% ipython --no-banner

In [1]: import numpy as np

In [2]: from numpy import linalg as LA

In [3]: np.set_printoptions(precision=3, suppress=True, linewidth=160, sign=" ")

In [4]: arr = np.array([[15, 15, -12, -12],
   ...:     [5, -15, -4, 12],
   ...:     [-15, -15, -6, -6],
   ...:     [-5, 15, -2, 6]])

In [5]: print(arr)
[[ 15  15 -12 -12]
 [  5 -15  -4  12]
 [-15 -15  -6  -6]
 [ -5  15  -2   6]]

In [6]: print(np.trace(arr))
0

In [7]: print(LA.matrix_power(arr, 4))
[[ 317520       0 -119232       0]
 [      0  317520       0 -119232]
 [-149040       0  108864       0]
 [      0 -149040       0  108864]]

In [8]: print(round(np.abs(LA.eigvals(arr)).max(), 3))
24.868

In [9]: print((arr + arr.T) / 2)
[[ 15.   10.  -13.5  -8.5]
 [ 10.  -15.   -9.5  13.5]
 [-13.5  -9.5  -6.   -4. ]
 [ -8.5  13.5  -4.    6. ]]

In [10]: print(arr @ arr)
[[ 540    0 -144    0]
 [   0  540    0 -144]
 [-180    0  288    0]
 [   0 -180    0  288]]

In [11]: print(round(float(LA.det(arr)), 3))
129600.0

In [12]: out = np.array([[4, 4, -3], [4, -4, -3], [8, 3, -6], [-6, 3, -3], [-7, 7, 9]])

In [13]: C = np.array([[-3, 0, 3, -5, 2, -2], [-1, 5, 5, 2, 3, 1], [2, -4, 5, -4, 4, -3]])

In [14]: E = out @ C

In [15]: print(E)
[[-22  32  17   0   8   5]
 [-14  -8 -23 -16 -16  -3]
 [-39  39   9 -10   1   5]
 [  9  27 -18  48 -15  24]
 [ 32  -1  59  13  43  -6]]

In [16]: out = E / LA.norm(E, axis=1, keepdims=True)

In [17]: cov = out @ out.T

In [18]: print(cov)
[[ 1.    -0.307  0.926  0.127  0.165]
 [-0.307  1.     0.076 -0.224 -0.913]
 [ 0.926  0.076  1.     0.044 -0.189]
 [ 0.127 -0.224  0.044  1.    -0.183]
 [ 0.165 -0.913 -0.189 -0.183  1.   ]]

In [19]: print((cov - 2 * np.eye(5)).round(6).argmax(axis=1))
[ 2  2  0  0  0]

In [20]: print(np.unique(cov.round(6), axis=0).shape)
(5, 5)

In [21]: print(LA.lstsq(cov[:-1].T, cov[-1])[2])
3

In [22]: print(np.allclose(cov[:-1].T @ LA.lstsq(cov[:-1].T, cov[-1])[0], cov[-1]))
True

In [23]: print(np.abs(np.diag(LA.qr(cov)[1])) > 1e-9)
[ True  True False  True False]

In [24]: print(round(float(np.trace(LA.pinv(cov) @ cov)), 3))
3.0

In [25]: print(LA.matrix_rank(E, rtol=0.1))
3

In [26]: print(np.round(LA.norm(E, 2) / LA.norm(E), 3))
0.681

In [27]: feats = np.array([[0, 0, 0, 0, 1],
    ...:     [0, 0, 0, 1, 0],
    ...:     [0, 0, 0, 1, 0],
    ...:     [0, 1, 1, 0, 0],
    ...:     [1, 0, 0, 0, 0]])

In [28]: U, sig, Vt = LA.svd(feats)

In [29]: print(np.argmax(sig[:-1] / (sig[1:] + 1e-6)) + 1)
4

In [30]: out = U[:, :4] @ np.diag(sig[:4]) @ Vt[:4]

In [31]: print(LA.matrix_rank(feats, rtol=0.05))
4

In [32]: print(LA.matrix_rank(out))
4

In [33]: print(round(LA.norm(feats - out) / LA.norm(feats), 3))
0.0
